$ python3 -q
>>> import numpy as np
>>> np.set_printoptions(precision=1, suppress=True, linewidth=140)
>>> M = np.load("m.npy")
>>> print(M)
[[4. 3. 0.]
 [3. 4. 0.]
 [0. 0. 4.]]
>>> w, V = np.linalg.eigh(M)
>>> vec = np.array([-1, 3, -3])
>>> print((np.sign(V[:, -1].round(6)) == np.sign(V[0, -1].round(6))).astype(int))
[1 1 0]
>>> print(V * np.maximum(w, 0) @ V.T)
[[4. 3. 0.]
 [3. 4. 0.]
 [0. 0. 4.]]
>>> print(V * np.abs(w) @ V.T)
[[4. 3. 0.]
 [3. 4. 0.]
 [0. 0. 4.]]
>>> print(round(vec @ M @ vec / (vec @ vec), 1), w[0], w[-1])
3.1 1.0 7.0
>>> print(vec @ M @ vec)
58.0
>>> w, V = np.linalg.eig(M)
>>> print(w)
[7. 1. 4.]
>>> print(round(float(np.prod(w)), 1))
28.0
>>> print(np.sort(np.linalg.eigvals(np.linalg.inv(M))))
[0.1 0.2 1. ]
>>> print(np.round(M @ V[:, 0] - w[0] * V[:, 0], 1) + 0)
[0. 0. 0.]
>>> print(np.sort(np.linalg.eigvals(M.T)))
[1. 4. 7.]
>>> rng = np.random.default_rng(611)
>>> z = rng.permutation(3)
>>> print(z)
[1 0 2]
>>> other = M[z][:, z]
>>> print(round(float(np.linalg.det(other)), 1), round(float(np.linalg.det(M[z])), 1))
28.0 -28.0
>>> print(np.sort(np.abs(np.linalg.eigvals(other))))
[1. 4. 7.]
>>> print(np.allclose(other, M))
True
>>> print(np.diag(other))
[4. 4. 4.]
>>> low = np.linalg.cholesky(M)
>>> print(np.linalg.eigvalsh(M).min() > 0)
True
>>> J = np.load("sample9.npy")
>>> print(J)
[[ 3  3  4]
 [ 5  0  2]
 [ 0  1  0]
 [10  2  8]
 [ 4  0  2]
 [ 5  1  4]
 [ 8  1  6]
 [ 0  1  0]
 [ 1  2  2]
 [ 0  0  0]
 [15  3 12]]
>>> cen = J - J.mean(axis=1)
Traceback (most recent call last):
  File "<python-input-29>", line 1, in <module>
    cen = J - J.mean(axis=1)
          ~~^~~~~~~~~~~~~~~~
ValueError: operands could not be broadcast together with shapes (11,3) (11,) 
>>> cen = J - J.mean(axis=0)
>>> U, sv, Vt = np.linalg.svd(cen, full_matrices=False)
>>> print(np.round(cen.mean(axis=0), 1) + 0)
[0. 0. 0.]
>>> print(np.abs(Vt[0]).argmax())
0
>>> print(np.linalg.matrix_rank(cen))
3
>>> print(np.abs(U[:, 0]).argmax())
10
>>> print(np.round(sv ** 2 / (sv ** 2).sum(), 1) + 0)
[1. 0. 0.]
>>> other = np.array([[-1], [1], [0], [1]])
>>> W2 = np.array([[-3, -8, 4, -9]])
>>> mat = other @ W2
>>> print(mat)
[[ 3  8 -4  9]
 [-3 -8  4 -9]
 [ 0  0  0  0]
 [-3 -8  4 -9]]
>>> z = rng.permutation(4)
>>> print(z)
[1 3 0 2]
>>> other = mat[z][:, z]
>>> print(np.diag(other))
[-8 -9  3  0]
>>> print(np.round(np.sort(np.abs(np.linalg.eigvals(other))), 1) + 0)
[ 0.  0.  0. 14.]
>>> print(np.round(np.linalg.det(other), 1), round(np.linalg.det(mat[z]), 1))
0.0 0.0
>>> print(np.allclose(other, mat))
False
>>> print(other)
[[-8 -9 -3  4]
 [-8 -9 -3  4]
 [ 8  9  3 -4]
 [ 0  0  0  0]]
